$ python3 -q
>>> import numpy as np
>>> import numpy.linalg as la
>>> np.set_printoptions(suppress=True, linewidth=140)
>>> rnd = lambda a: np.round(a, 3) + 0
>>> A2 = np.array([[-2, -9, -5, 3, -9, -5, -9, -9],
...     [-6, -8, -6, -9, 6, 3, 1, 6],
...     [8, 8, -4, 5, 1, 3, -2, -7],
...     [-8, -2, -6, -7, 7, 8, 0, -6],
...     [1, 6, 6, 7, -2, -3, -8, -2],
...     [4, 2, -6, -6, -9, -6, 6, 1],
...     [9, 9, -3, 6, -2, 3, 1, 6],
...     [-4, -2, 6, 5, 7, -9, -8, 6],
...     [-2, 3, -6, 4, 2, 9, -2, -8]])
>>> arr = A2.T @ A2
>>> arr
array([[ 286,  243,    5,  153, -154,  -30,   57,   22],
       [ 243,  347,   40,  185,  -29,   71,   40,   -3],
       [   5,   40,  266,  127,   41, -152,  -76,  121],
       [ 153,  185,  127,  326,  -54,  -59, -180,  -60],
       [-154,  -29,   41,  -54,  309,  131,  -15,   77],
       [ -30,   71, -152,  -59,  131,  323,   87, -114],
       [  57,   40,  -76, -180,  -15,   87,  255,   97],
       [  22,   -3,  121,  -60,   77, -114,   97,  343]])
>>> vals, vecs = la.eigh(arr)
>>> x0 = np.array([1, -1, 0, -1, 1, 2, 0, -1])
>>> rnd(la.eigvalsh(arr[1:, 1:]))
array([ 15.459,  49.466,  90.498, 357.603, 435.802, 548.841, 671.332])
>>> x0 @ arr @ x0
np.int64(2827)
>>> np.abs(arr).sum(axis=1).max(), rnd(np.abs(vals).max())
(np.int64(1144), np.float64(787.269))
>>> mat = np.load("sample10.npy")
>>> rnd(mat)
array([[ 1.   ,  0.   ,  0.   ,  0.   ,  0.   ,  0.   ],
       [ 0.   , -0.052,  0.   ,  0.   ,  0.999,  0.   ],
       [ 0.   ,  0.   ,  1.   ,  0.   ,  0.   ,  0.   ],
       [ 0.   ,  0.   ,  0.   ,  1.   ,  0.   ,  0.   ],
       [ 0.   , -0.999,  0.   ,  0.   , -0.052,  0.   ],
       [ 0.   ,  0.   ,  0.   ,  0.   ,  0.   ,  1.   ]])
>>> x0 = np.array([1, 1, 1, 0, 0, 2])
>>> rhs = mat @ x0
>>> c, lr = np.zeros(6), 1 / la.norm(mat, 2) ** 2
>>> for i in range(20):
...     c -= lr * mat.T @ (mat @ c - rhs)
...     if i % 5 == 0: print(i, round(la.norm(mat @ c - rhs), 3))
... 
0 0.0
5 0.0
10 0.0
15 0.0
>>> rnd(c)
array([1., 1., 1., 0., 0., 2.])
>>> rnd(la.cond(mat))
np.float64(1.0)
>>> rng = np.random.default_rng(59)
>>> z = rng.permutation(6)
>>> z
array([2, 3, 4, 5, 0, 1])
>>> A2 = mat[z][:, z]
>>> rnd(np.trace(A2))
np.float64(3.895)
>>> rnd(la.det(A2)), rnd(la.det(mat[z]))
(np.float64(1.0), np.float64(1.0))
>>> np.allclose(A2, mat)
False
>>> rnd(np.sort(np.abs(la.eigvals(A2))))
array([1., 1., 1., 1., 1., 1.])
>>> (la.matrix_power((mat != 0) + (mat.T != 0) + np.eye(6), 6) > 0).astype(int)
array([[1, 0, 0, 0, 0, 0],
       [0, 1, 0, 0, 1, 0],
       [0, 0, 1, 0, 0, 0],
       [0, 0, 0, 1, 0, 0],
       [0, 1, 0, 0, 1, 0],
       [0, 0, 0, 0, 0, 1]])
>>> rnd(np.sort(la.eigvals(mat).real))
array([-0.052, -0.052,  1.   ,  1.   ,  1.   ,  1.   ])
>>> rnd((mat + mat.T) / 2)
array([[ 1.   ,  0.   ,  0.   ,  0.   ,  0.   ,  0.   ],
       [ 0.   , -0.052,  0.   ,  0.   ,  0.   ,  0.   ],
       [ 0.   ,  0.   ,  1.   ,  0.   ,  0.   ,  0.   ],
       [ 0.   ,  0.   ,  0.   ,  1.   ,  0.   ,  0.   ],
       [ 0.   ,  0.   ,  0.   ,  0.   , -0.052,  0.   ],
       [ 0.   ,  0.   ,  0.   ,  0.   ,  0.   ,  1.   ]])
>>> mat.inv()
Traceback (most recent call last):
  File "<python-input-31>", line 1, in <module>
    mat.inv()
    ^^^^^^^
AttributeError: 'numpy.ndarray' object has no attribute 'inv'
>>> rnd(np.trace(mat))
np.float64(3.895)
